$ ipython --no-banner

In [1]: import numpy as np

In [2]: from numpy import linalg as LA

In [3]: np.set_printoptions(suppress=True, linewidth=200)

In [4]: def tidy(a):
   ...:     return np.round(a, 1) + 0
   ...: 

In [5]: feats = np.load("case13.npy")

In [6]: feats
Out[6]: 
array([[1.6, 0.9],
       [0.9, 2.4]])

In [7]: # equal to its transpose

In [8]: L = LA.cholesky(feats)

In [9]: tidy(L @ L.T)
Out[9]: 
array([[1.6, 0.9],
       [0.9, 2.4]])

In [10]: tidy(LA.det(2 * feats)), tidy(LA.det(feats))
Out[10]: (np.float64(12.1), np.float64(3.0))

In [11]: np.kron(np.eye(2, dtype=int), feats)
Out[11]: 
array([[1.6, 0.9, 0. , 0. ],
       [0.9, 2.4, 0. , 0. ],
       [0. , 0. , 1.6, 0.9],
       [0. , 0. , 0.9, 2.4]])

In [12]: tidy(np.poly(feats))
Out[12]: array([ 1., -4.,  3.])

In [13]: tidy(LA.eigvals(feats).sum().real)
Out[13]: np.float64(4.0)

In [14]: w, V = LA.eig(feats)

In [15]: tidy(feats @ V[:, 0] - w[0] * V[:, 0])
Out[15]: array([0., 0.])

In [16]: tidy(w)
Out[16]: array([1., 3.])

In [17]: tidy(np.sort(LA.eigvals(feats.T)))
Out[17]: array([1., 3.])

In [18]: tidy(np.sort(LA.eigvals(LA.inv(feats))))
Out[18]: array([0.3, 1. ])

In [19]: w, V = LA.eigh(feats)

In [20]: tidy(np.abs(V[:, -1]))
Out[20]: array([0.5, 0.8])

In [21]: tidy(LA.eigvalsh(feats @ feats))
Out[21]: array([1. , 8.9])

In [22]: tidy(V @ np.diag(w) @ V.T)
Out[22]: 
array([[1.6, 0.9],
       [0.9, 2.4]])

In [23]: np.abs(V[:, -1]).round(6).argmax()
Out[23]: np.int64(1)

In [24]: np.unique(w.round(6) + 0, return_counts=True)[1]
Out[24]: array([1, 1])

In [25]: tidy(LA.svd(feats, compute_uv=False))
Out[25]: array([3., 1.])

In [26]: tidy(LA.eigvalsh(feats + 3 * np.eye(2)))
Out[26]: array([4., 6.])

In [27]: tidy(V.T @ feats @ V)
Out[27]: 
array([[1., 0.],
       [0., 3.]])

In [28]: W0 = np.load("x.npy")

In [29]: W0
Out[29]: 
array([[ 1.5,  0.4, -0.2],
       [ 1.9, -1.2,  0.7],
       [ 0.5,  3.7, -2.1],
       [-0.5, -1.2,  0.5],
       [-0.7, -2.9,  1.4],
       [ 0.9,  4. , -2. ],
       [ 0.1, -2.8,  1.6],
       [ 1.1,  0.3, -0.3],
       [-1. , -0.8,  0.6],
       [ 1.6,  1.5, -0.6],
       [-0.3, -3.7,  1.7],
       [ 0.2,  1.2, -0.7],
       [-1.2, -1.3,  0.8],
       [-2.6, -0.8,  0.6],
       [-0.1, -1. ,  0.4],
       [ 0.9,  0.8, -0.4],
       [ 0.2,  0.6, -0.2],
       [-0.9, -3.3,  1.7],
       [-0.9,  1.3, -0.4],
       [ 1.4, -0.3,  0.2],
       [-0.2,  0. ,  0.3],
       [-1.2,  2.6, -1.2],
       [ 0.5, -2.5,  1.1],
       [-0.1, -1.3,  0.6],
       [-0.9, -0.2,  0.1]])

In [30]: hat = W0 @ LA.solve(W0.T @ W0, W0.T)

In [31]: tidy(np.diag(hat))
Out[31]: array([0.1, 0.2, 0.3, 0. , 0.1, 0.2, 0.2, 0.1, 0.1, 0.2, 0.2, 0. , 0.1, 0.3, 0. , 0. , 0. , 0.1, 0.2, 0.1, 0.2, 0.2, 0.1, 0. , 0. ])

In [32]: np.allclose(hat @ hat, hat)
Out[32]: True

In [33]: tidy(np.trace(hat))
Out[33]: np.float64(3.0)

In [34]: tidy(hat @ W0[:, 0])
Out[34]: array([ 1.5,  1.9,  0.5, -0.5, -0.7,  0.9,  0.1,  1.1, -1. ,  1.6, -0.3,  0.2, -1.2, -2.6, -0.1,  0.9,  0.2, -0.9, -0.9,  1.4, -0.2, -1.2,  0.5, -0.1, -0.9])

In [35]: cent = W0[[21, 3]].astype(float)

In [36]: for _ in range(3):
    ...:     z = LA.norm(W0[:, None] - cent, axis=-1).argmin(axis=1)
    ...:     cent = np.array([W0[z == j].mean(axis=0) for j in range(2)])
    ...: 

In [37]: z
Out[37]: array([0, 1, 0, 1, 1, 0, 1, 1, 1, 0, 1, 0, 1, 1, 1, 0, 0, 1, 0, 1, 1, 0, 1, 1, 1])

In [38]: tidy(cent)
Out[38]: 
array([[ 0.4,  1.8, -0.9],
       [-0.2, -1.4,  0.7]])

In [39]: np.bincount(z)
Out[39]: array([ 9, 16])

In [40]: z = W0[:, 0] > np.median(W0[:, 0])

In [41]: r0 = W0[z].mean(axis=0) - W0[~z].mean(axis=0)

In [42]: ((W0 - W0.mean(axis=0)) @ r0 > 0).astype(int)
Out[42]: array([1, 1, 1, 0, 0, 1, 0, 1, 0, 1, 0, 1, 0, 0, 0, 1, 1, 0, 1, 1, 0, 1, 0, 0, 0])

In [43]: z.astype(int)
Out[43]: array([1, 1, 1, 0, 0, 1, 1, 1, 0, 1, 0, 1, 0, 0, 0, 1, 1, 0, 0, 1, 0, 0, 1, 0, 0])

In [44]: tidy(r0)
Out[44]: array([ 1.7,  1.4, -0.8])

In [45]: M2 = np.array([[2, 1, 2, 3], [8, 1, 6, 4], [0, 3, 9, 6], [9, 9, 6, 8]])

In [46]: X = np.triu(M2, 1)

In [47]: X
Out[47]: 
array([[0, 1, 2, 3],
       [0, 0, 6, 4],
       [0, 0, 0, 6],
       [0, 0, 0, 0]])

In [48]: hat = np.triu(np.array([[-7, -1, 8, 0], [-5, 6, 6, 7], [1, 9, 5, 3], [-2, -2, 1, -8]]), 1) + np.eye(4)

In [49]: M2 = hat @ X @ LA.inv(hat)

In [50]: LA.matrix_rank(M2)
Out[50]: np.int64(3)

In [51]: tidy(LA.det(M2))
Out[51]: np.float64(0.0)

In [52]: np.poly(M2)
Out[52]: array([1., 0., 0., 0., 0.])

In [53]: K = np.load("w.npy")

In [54]: K
Out[54]: 
array([[ 98,  -5,  -4],
       [ -5,  66, -11],
       [ -4, -11,  46]])

In [55]: # symmetric, so the eigenvalues are real

In [56]: M2 = np.array([[3, -3, -3], [-2, 3, 1], [-2, 1, 2]])

In [57]: np.einsum("ij,ij->i", K, K)
Out[57]: array([9645, 4502, 2253])

In [58]: np.einsum("ij->j", K)
Out[58]: array([89, 50, 31])

In [59]: LA.matrix_rank(np.vstack([K, M2.T]))
Out[59]: np.int64(3)

In [60]: K @ M2
Out[60]: 
array([[ 312, -313, -307],
       [-125,  202,   59],
       [ -82,   25,   93]])

In [61]: M2.T @ K.T
Out[61]: 
array([[ 312, -125,  -82],
       [-313,  202,   25],
       [-307,   59,   93]])
